In [1]: import numpy as np

In [2]: from numpy import linalg as LA

In [3]: np.set_printoptions(precision=2, suppress=True, linewidth=160, sign=" ")

In [4]: M2 = np.array([[5, 2, 1], [3, 5, -2], [-5, 0, 4], [5, -4, -5]])

In [5]: arr = M2.T @ M2

In [6]: print(arr)
[[ 84   5 -46]
 [  5  45  12]
 [-46  12  46]]

In [7]: M2 = arr[0, 0] * arr[1:] - np.outer(arr[1:, 0], arr[0])

In [8]: print(M2)
[[    0  3755  1238]
 [    0  1238  1748]]

In [9]: print(LA.matrix_rank(M2), LA.matrix_rank(arr))
2 3

In [10]: feats = np.load("a.npy")

In [11]: print(feats)
[[ -6.7    1.   -10.37  -7.55]
 [ -5.72   1.    -8.34  -6.08]
 [ -4.35   1.    -8.09  -4.02]
 [ -1.97   1.    -7.69  -0.46]
 [ -8.22   1.   -11.63  -9.83]
 [ -3.24   1.    -8.74  -2.36]
 [ -7.41   1.   -12.36  -8.61]
 [ -6.81   1.   -12.59  -7.71]
 [ -9.52   1.   -15.45 -11.77]
 [ -5.72   1.    -9.16  -6.08]
 [  0.85   1.     0.11   3.77]
 [  1.11   1.    -2.27   4.16]
 [ -3.85   1.    -4.65  -3.28]
 [ -6.91   1.    -8.42  -7.87]
 [ -9.72   1.   -13.09 -12.08]
 [ -5.16   1.   -10.12  -5.24]
 [ -5.84   1.    -9.11  -6.26]
 [ -4.15   1.    -8.47  -3.73]
 [ -4.7    1.    -7.57  -4.56]
 [ -8.2    1.   -10.8   -9.8 ]
 [ -5.59   1.    -9.94  -5.88]
 [ -9.35   1.   -15.72 -11.53]
 [  1.35   1.    -1.13   4.52]
 [ -4.51   1.    -6.77  -4.27]
 [ -8.54   1.   -11.77 -10.32]
 [ -7.77   1.   -11.34  -9.16]
 [ -8.06   1.   -13.63  -9.58]
 [ -2.31   1.    -7.06  -0.96]
 [ -4.06   1.    -9.44  -3.6 ]
 [ -3.78   1.    -8.05  -3.17]
 [ -8.5    1.   -13.07 -10.25]
 [ -9.01   1.   -13.62 -11.02]
 [ -8.57   1.   -13.44 -10.36]
 [ -7.87   1.    -9.92  -9.3 ]
 [ -7.31   1.   -10.83  -8.47]
 [ -2.94   1.    -7.13  -1.91]
 [ -1.45   1.    -4.34   0.32]
 [ -7.39   1.   -11.06  -8.59]]

In [12]: x = np.array([1, 3, -2, 2])

In [13]: h1 = np.maximum(feats @ x, 0)

In [14]: print(np.flatnonzero(h1 > 1e-9))
[  0   1   2   3   5   6   7   8   9  10  11  12  15  16  17  18  20  21  22  23  26  27  28  29  30  32  34  35  36  37]

In [15]: print(np.unique(feats.round(6), axis=0).shape)
(38, 4)

In [16]: print(np.abs(np.diag(LA.qr(feats)[1])) > 1e-9)
[ True  True  True False]

In [17]: print(np.allclose(feats[:-1].T @ LA.lstsq(feats[:-1].T, feats[-1])[0], feats[-1]))
True

In [18]: print(LA.lstsq(feats[:-1].T, feats[-1])[2])
3

In [19]: M2 = feats / LA.norm(feats, axis=1)
Traceback (most recent call last):
  Cell In[19], line 1
    M2 = feats / LA.norm(feats, axis=1)
ValueError: operands could not be broadcast together with shapes (38,4) (38,) 


In [20]: M2 = feats / LA.norm(feats, axis=1, keepdims=True)

In [21]: gram = M2 @ M2.T

In [22]: print((gram - 2 * np.eye(38)).round(6).argmax(axis=1))
[ 16   0  15  27  24  35  26  20  32  16  22  22  23  33  19   2   9  29  23  14   7   8  11  18   4  34   6   3  29  28  32  30  30  13  37   5   3  34]

In [23]: print(LA.norm(M2, axis=1))
[ 1.  1.  1.  1.  1.  1.  1.  1.  1.  1.  1.  1.  1.  1.  1.  1.  1.  1.  1.  1.  1.  1.  1.  1.  1.  1.  1.  1.  1.  1.  1.  1.  1.  1.  1.  1.  1.  1.]

In [24]: mat = np.load("mat.npy")

In [25]: print(mat.round(2) + 0)
[[-0.24 -0.23  0.12  0.57 -0.23]
 [ 0.38 -0.51 -0.63  0.01 -0.22]
 [-0.03 -0.42 -0.17  0.   -0.09]
 [-0.03 -0.23  0.22 -0.72 -0.32]
 [ 0.85  0.3   0.11  0.07  0.  ]
 [-0.06 -0.14 -0.27 -0.16  0.85]
 [ 0.18 -0.48  0.58 -0.1   0.2 ]
 [ 0.18 -0.35  0.31  0.34  0.18]]

In [26]: # keeps lengths

In [27]: print(np.round(mat.T @ mat, 2) + 0)
[[ 1.  0.  0.  0.  0.]
 [ 0.  1.  0.  0.  0.]
 [ 0.  0.  1.  0.  0.]
 [ 0.  0.  0.  1.  0.]
 [ 0.  0.  0.  0.  1.]]

In [28]: print(np.round(LA.pinv(mat), 2) + 0)
[[-0.24  0.38 -0.03 -0.03  0.85 -0.06  0.18  0.18]
 [-0.23 -0.51 -0.42 -0.23  0.3  -0.14 -0.48 -0.35]
 [ 0.12 -0.63 -0.17  0.22  0.11 -0.27  0.58  0.31]
 [ 0.57  0.01  0.   -0.72  0.07 -0.16 -0.1   0.34]
 [-0.23 -0.22 -0.09 -0.32  0.    0.85  0.2   0.18]]

In [29]: print(mat @ mat.T)
[[ 0.5   0.01  0.11 -0.25 -0.22 -0.27  0.03  0.23]
 [ 0.01  0.85  0.33  0.03  0.1   0.03 -0.1   0.02]
 [ 0.11  0.33  0.21  0.09 -0.17  0.02  0.08  0.07]
 [-0.25  0.03  0.09  0.72 -0.12 -0.18  0.24 -0.16]
 [-0.22  0.1  -0.17 -0.12  0.84 -0.13  0.07  0.1 ]
 [-0.27  0.03  0.02 -0.18 -0.13  0.84  0.09  0.05]
 [ 0.03 -0.1   0.08  0.24  0.07  0.09  0.64  0.38]
 [ 0.23  0.02  0.07 -0.16  0.1   0.05  0.38  0.39]]

In [30]: print(LA.norm(mat, axis=0))
[ 1.  1.  1.  1.  1.]

In [31]: x = np.array([1, 2, 2, 2, 0])

In [32]: target = mat @ x

In [33]: print(np.round(LA.solve(mat.T @ mat, mat.T @ target), 2) + 0)
[ 1.  2.  2.  2.  0.]

In [34]: print(np.round(LA.pinv(mat) @ mat, 2) + 0)
[[ 1.  0.  0.  0.  0.]
 [ 0.  1.  0.  0.  0.]
 [ 0.  0.  1.  0.  0.]
 [ 0.  0.  0.  1.  0.]
 [ 0.  0.  0.  0.  1.]]

In [35]: print(target)
[ 0.68 -1.87 -1.19 -1.49  1.83 -1.21  0.17  0.76]

In [36]: print(np.round(LA.lstsq(mat, target)[0], 2) + 0)
[ 1.  2.  2.  2.  0.]

In [37]: rng = np.random.default_rng(5272)

In [38]: target = target + 0.05 * rng.normal(size=8)

In [39]: print(target)
[ 0.66 -1.85 -1.18 -1.41  1.82 -1.28  0.08  0.8 ]

In [40]: beta, *_ = LA.lstsq(mat, target)

In [41]: print(beta)
[ 1.    2.01  1.97  1.97 -0.1 ]

In [42]: print(np.round(mat.T @ (target - mat @ beta), 2) + 0)
[ 0.  0.  0.  0.  0.]

In [43]: print(np.round(LA.norm(target - mat @ beta), 2))
0.1
